In [1]: import numpy as np

In [2]: from numpy import linalg as LA

In [3]: np.set_printoptions(precision=1, suppress=True, linewidth=160)

In [4]: rd = lambda a: np.round(a, 1) + 0

In [5]: feats = np.array([[1, 3, 2], [1, 1, 3], [-2, 3, -1], [-2, -3, 2], [3, -1, -2]])

In [6]: u, g = feats[3], feats[4]

In [7]: u @ g
Out[7]: np.int64(-7)

In [8]: u @ u
Out[8]: np.int64(17)

In [9]: pr = (u @ g) / (u @ u) * u

In [10]: np.outer(u, g)
Out[10]: 
array([[-6,  2,  4],
       [-9,  3,  6],
       [ 6, -2, -4]])

In [11]: rd(LA.norm(u + g) ** 2 + LA.norm(u - g) ** 2)
Out[11]: np.float64(62.0)

In [12]: out = np.array([[3, -6, 6], [-2, 4, 0]])

In [13]: W2 = np.kron(out, feats)

In [14]: rd(LA.norm(W2, 2)), rd(LA.norm(out, 2) * LA.norm(feats, 2))
Out[14]: (np.float64(52.5), np.float64(52.5))

In [15]: W2
Out[15]: 
array([[  3,   9,   6,  -6, -18, -12,   6,  18,  12],
       [  3,   3,   9,  -6,  -6, -18,   6,   6,  18],
       [ -6,   9,  -3,  12, -18,   6, -12,  18,  -6],
       [ -6,  -9,   6,  12,  18, -12, -12, -18,  12],
       [  9,  -3,  -6, -18,   6,  12,  18,  -6, -12],
       [ -2,  -6,  -4,   4,  12,   8,   0,   0,   0],
       [ -2,  -2,  -6,   4,   4,  12,   0,   0,   0],
       [  4,  -6,   2,  -8,  12,  -4,   0,   0,   0],
       [  4,   6,  -4,  -8, -12,   8,   0,   0,   0],
       [ -6,   2,   4,  12,  -4,  -8,   0,   0,   0]])

In [16]: out = np.array([[1, -3], [0, -2], [1, 2]])

In [17]: LA.matrix_rank(np.vstack([feats, out.T]))
Out[17]: np.int64(3)

In [18]: out.T @ feats.T
Out[18]: 
array([[  3,   4,  -3,   0,   1],
       [ -5,   1,  -2,  16, -11]])

In [19]: LA.matrix_rank(feats @ out)
Out[19]: np.int64(2)

In [20]: np.einsum("ij,ij->i", feats, feats)
Out[20]: array([14, 11, 14, 17, 14])

In [21]: np.einsum("ik,kj->ji", feats, out)
Out[21]: 
array([[  3,   4,  -3,   0,   1],
       [ -5,   1,  -2,  16, -11]])

In [22]: np.einsum("ij->j", feats)
Out[22]: array([1, 3, 4])

In [23]: K = np.vander(np.arange(5) - 1, 4, increasing=True)

In [24]: K
Out[24]: 
array([[ 1, -1,  1, -1],
       [ 1,  0,  0,  0],
       [ 1,  1,  1,  1],
       [ 1,  2,  4,  8],
       [ 1,  3,  9, 27]])

In [25]: out = np.array([[-4, -5], [4, 5], [4, 5], [-1, 0]])

In [26]: np.einsum("ik,kj->ji", K, out)
Out[26]: 
array([[-3, -4,  3, 12, 17],
       [-5, -5,  5, 25, 55]])

In [27]: np.einsum("ij,ij->i", K, K)
Out[27]: array([  4,   1,   4,  85, 820])

In [28]: LA.matrix_rank(np.vstack([K, out.T]))
Out[28]: np.int64(4)

In [29]: out.T @ K.T
Out[29]: 
array([[-3, -4,  3, 12, 17],
       [-5, -5,  5, 25, 55]])

In [30]: np.einsum("ik,kj->ij", K, out)
Out[30]: 
array([[-3, -5],
       [-4, -5],
       [ 3,  5],
       [12, 25],
       [17, 55]])

In [31]: np.einsum("ij->j", K)
Out[31]: array([ 5,  5, 15, 35])

In [32]: np.vstack([K, out.T]).shape
Out[32]: (7, 4)

In [33]: data = np.loadtxt("mat.csv", delimiter=",")

In [34]: data
Out[34]: 
array([[ -0.9,   0.5,   1.2,   1.8,  -0.2],
       [ -1.6,  -0.4,  -0.7,   1.7,  -0.1],
       [ -0.2,  -1. ,   0.1,   0.6,  -1.7],
       [  0.4,  -0.6,  -1.1,  -0.7,   0.2],
       [  0.3,  -0.4,  -2.3,   1.7,   1.9],
       [  1.8,   1.9,   0.3,   0.7,  -0.9],
       [  1.2,   0.5,   1.8,   0.9,   0.9],
       [  0.1,   0.4,  -0.8,   1.3,   0.3],
       [  1. ,   0. ,   0.7,  -1.1,   0.4],
       [ -0.9,   0. ,   0.3,  -0.4,  -0.5],
       [  0.8,  -0.7,   0.4,  -0.4,   0.6],
       [  0.6,  -0.6,  -3. ,   1.1,   0.1],
       [ -0.4,  -1.1,   0.6,   0.5,   1.1],
       [ -0.2,  -0.5,  -0.9,  -0.5,   0.9],
       [  0.4,   0.7,  -1.6,   0.9,   0.7],
       [ -0.4,  -0.1,   0.9,   0.7,   0.7],
       [  0. ,   0.3,   0.6,  -1.2,  -0.4],
       [ -0.2,  -0.9,  -0.7,   2.7,  -0.3],
       [ -0.4,  -2. ,   1.2,   0.2,   1.2],
       [ -0.5,  -1. ,   0.4,  -0.6,   1.3],
       [  0.1,  -0.9,   1.6,   0.5,   0.8],
       [  1.4,   0.8,  -1.4,  -0.5,  -1.1],
       [  1.5,  -1.1,  -1.5,  -2.2,  -0.4],
       [-18. , -15. ,  -5. , -16. ,  -1. ],
       [  0.7,   0.8,   0.9,  -0.2,   0.1],
       [  1.1,   3.2,   1.7,   0.5,  -1. ],
       [  0. ,   0.3,  -0.3,   0.2,   0.8],
       [ -0.8,   0.9,  -0.8,   1.2,   0.1]])

In [35]: W2 = data[[17, 8]].astype(float)

In [36]: for _ in range(6):
    ...:     labels = LA.norm(data[:, None] - W2, axis=-1).argmin(axis=1)
    ...:     W2 = np.array([data[labels == j].mean(axis=0) for j in range(2)])
    ...: 

In [37]: labels
Out[37]: array([0, 0, 0, 0, 0, 0, 0, 0, 0, 0, 0, 0, 0, 0, 0, 0, 0, 0, 0, 0, 0, 0, 0, 1, 0, 0, 0, 0])

In [38]: np.bincount(labels)
Out[38]: array([27,  1])

In [39]: rd(W2[1] - W2[0])
Out[39]: array([-18.2, -15. ,  -4.9, -16.3,  -1.2])

In [40]: F = np.array([[6.0, 0.0, 0.0], [0.0, 1.0, 0.0], [0.0, 0.0, 1.0]])

In [41]: np.prod(np.diag(F)), rd(LA.det(F))
Out[41]: (np.float64(6.0), np.float64(6.0))

In [42]: [int(LA.matrix_rank(LA.matrix_power(F, p))) for p in range(1, 4)]
Out[42]: [3, 3, 3]

In [43]: rd(LA.matrix_power(F - np.diag(np.diag(F)), 3))
Out[43]: 
array([[0., 0., 0.],
       [0., 0., 0.],
       [0., 0., 0.]])

In [44]: LA.matrix_rank(F - F[0, 0] * np.eye(3))
Out[44]: np.int64(2)

In [45]: rd(np.sort(LA.eigvals(F)))
Out[45]: array([1., 1., 6.])

In [46]: blk = np.stack([F, -2 * F, F[::-1]])

In [47]: LA.matrix_rank(blk.reshape(3, -1))
Out[47]: np.int64(2)

In [48]: blk.sum(axis=0)
Out[48]: 
array([[-6.,  0.,  1.],
       [ 0.,  0.,  0.],
       [ 6.,  0., -1.]])

In [49]: LA.matrix_rank(blk)
Out[49]: array([3, 3, 3])

In [50]: X = np.load("dump.npy")

In [51]: rd(X)
Out[51]: 
array([[ 0.6, -0.2, -0.2,  0.2,  0.1,  0.3, -0.1],
       [-0.2,  0.8,  0.1,  0.1,  0.3,  0.1, -0.1],
       [-0.2,  0.1,  0.7,  0.1, -0.3,  0.2,  0.1],
       [ 0.2,  0.1,  0.1,  0.9, -0.1, -0.2,  0. ],
       [ 0.1,  0.3, -0.3, -0.1,  0.4,  0.1,  0.2],
       [ 0.3,  0.1,  0.2, -0.2,  0.1,  0.7,  0. ],
       [-0.1, -0.1,  0.1,  0. ,  0.2,  0. ,  0.9]])

In [52]: x = np.array([0, 3, 2, 1, 2, 2, 2])

In [53]: rd(X @ x)
Out[53]: array([0. , 3.2, 1.6, 1. , 1.5, 2.2, 2.2])

In [54]: rd(LA.eigvalsh(2 * X - np.eye(7)))
Out[54]: array([-1., -1.,  1.,  1.,  1.,  1.,  1.])

In [55]: rng = np.random.default_rng(818553)

In [56]: out = X + rng.integers(-2, 3, (7, 5)) @ rng.integers(-2, 3, (5, 7))

In [57]: rd(out)
Out[57]: 
array([[ 0.6,  1.8, -1.2,  4.2,  5.1,  5.3, -2.1],
       [-7.2,  8.8, -3.9, -0.9, -5.7, -2.9,  6.9],
       [ 5.8, -5.9,  5.7,  0.1,  3.7, -1.8, -6.9],
       [-1.8,  6.1,  3.1,  0.9,  3.9,  9.8,  3. ],
       [-4.9,  0.3, -1.3, -0.1, -0.6, -2.9,  5.2],
       [ 0.3,  2.1, -1.8, -0.2, -1.9,  0.7,  0. ],
       [ 5.9, -2.1, -1.9,  6. ,  6.2,  2. , -9.1]])

In [58]: rd(out - X)
Out[58]: 
array([[  0.,   2.,  -1.,   4.,   5.,   5.,  -2.],
       [ -7.,   8.,  -4.,  -1.,  -6.,  -3.,   7.],
       [  6.,  -6.,   5.,   0.,   4.,  -2.,  -7.],
       [ -2.,   6.,   3.,   0.,   4.,  10.,   3.],
       [ -5.,   0.,  -1.,   0.,  -1.,  -3.,   5.],
       [  0.,   2.,  -2.,   0.,  -2.,   0.,   0.],
       [  6.,  -2.,  -2.,   6.,   6.,   2., -10.]])

In [59]: rd(LA.svd(out - X, compute_uv=False))
Out[59]: array([24.1, 15.3,  9.2,  4.9,  2.8,  0. ,  0. ])

In [60]: u = np.array([7, 1, 0, 1, 4]) + 0.5

In [61]: E = np.outer(u, u) / (u @ u)

In [62]: rd(E)
Out[62]: 
array([[0.7, 0.1, 0. , 0.1, 0.4],
       [0.1, 0. , 0. , 0. , 0.1],
       [0. , 0. , 0. , 0. , 0. ],
       [0.1, 0. , 0. , 0. , 0.1],
       [0.4, 0.1, 0. , 0.1, 0.2]])

In [63]: rd(np.trace(LA.pinv(E) @ E))
Out[63]: np.float64(1.0)

In [64]: np.abs(np.diag(LA.qr(E)[1])) > 1e-9
Out[64]: array([ True, False, False, False, False])

In [65]: rd(E @ LA.pinv(E) @ E)
Out[65]: 
array([[0.7, 0.1, 0. , 0.1, 0.4],
       [0.1, 0. , 0. , 0. , 0.1],
       [0. , 0. , 0. , 0. , 0. ],
       [0.1, 0. , 0. , 0. , 0.1],
       [0.4, 0.1, 0. , 0.1, 0.2]])

In [66]: LA.lstsq(E[:-1].T, E[-1])[2]
Out[66]: np.int32(1)

In [67]: np.unique(E.round(6), axis=0).shape
Out[67]: (4, 5)

In [68]: left, s, Vt = LA.svd(E)

In [69]: vecs = Vt[:(s > 1e-8).sum()]

In [70]: x = E[4] + 2 * E[0] + rng.integers(2) * np.eye(5)[0]

In [71]: rd(x)
Out[71]: array([2.8, 0.4, 0.1, 0.4, 1.1])

In [72]: np.allclose(vecs.T @ vecs @ x, x)
Out[72]: False

In [73]: rd(vecs.T @ vecs)
Out[73]: 
array([[0.7, 0.1, 0. , 0.1, 0.4],
       [0.1, 0. , 0. , 0. , 0.1],
       [0. , 0. , 0. , 0. , 0. ],
       [0.1, 0. , 0. , 0. , 0.1],
       [0.4, 0.1, 0. , 0.1, 0.2]])

In [74]: LA.matrix_rank(np.vstack([E, x]))
Out[74]: np.int64(2)

In [75]: proj = np.triu(np.array([[-5, 1, 2, 0, 4],
    ...:     [3, -5, 5, 0, 3],
    ...:     [-5, 1, 1, -2, 5],
    ...:     [5, 4, -1, -4, 0],
    ...:     [3, 3, 2, 3, 0]]), 1) + np.eye(5)

In [76]: out = proj @ E @ LA.inv(proj)

In [77]: rd(proj @ E - E @ proj)
Out[77]: 
array([[ 1.9, -0.3, -2. ,  0.5, -2.3],
       [ 1.5,  0.2, -0.3,  0.3,  0.2],
       [ 1.8,  0.3,  0. ,  0.4,  0.9],
       [ 0. , -0.1, -0.4,  0. , -0.7],
       [ 0. , -0.4, -1.2,  0.1, -2. ]])

In [78]: rd(out)
Out[78]: 
array([[  2.6,  -2.1,   5.3,  11.2, -29.3],
       [  1.6,  -1.3,   3.3,   7. , -18.3],
       [  1.8,  -1.5,   3.8,   8. , -20.9],
       [  0.1,  -0.1,   0.3,   0.6,  -1.6],
       [  0.4,  -0.3,   0.9,   1.8,  -4.7]])

In [79]: rd(np.poly(out))
Out[79]: array([ 1., -1.,  0.,  0.,  0.,  0.])

In [80]: W = np.array([[0, 4, 2, 4], [3, 2, 1, 0], [5, 3, 3, 3], [4, 3, 5, 4], [4, 1, 0, 1]])

In [81]: beta = np.array([2, 2, 1, 0])

In [82]: act = np.maximum(out @ W + beta, 0)

In [83]: LA.matrix_rank(act)
Out[83]: np.int64(2)

In [84]: (act > 0).mean(axis=0)
Out[84]: array([0., 1., 1., 1.])

In [85]: W2 = np.array([[2, 2, 0], [1, 0, 2], [2, 0, 0], [0, 2, 2]])

In [86]: W @ W2
Out[86]: 
array([[ 8,  8, 16],
       [10,  6,  4],
       [19, 16, 12],
       [21, 16, 14],
       [ 9, 10,  4]])

In [87]: (act @ W2).round(6).argmax(axis=1)
Out[87]: array([0, 0, 0, 0, 0])
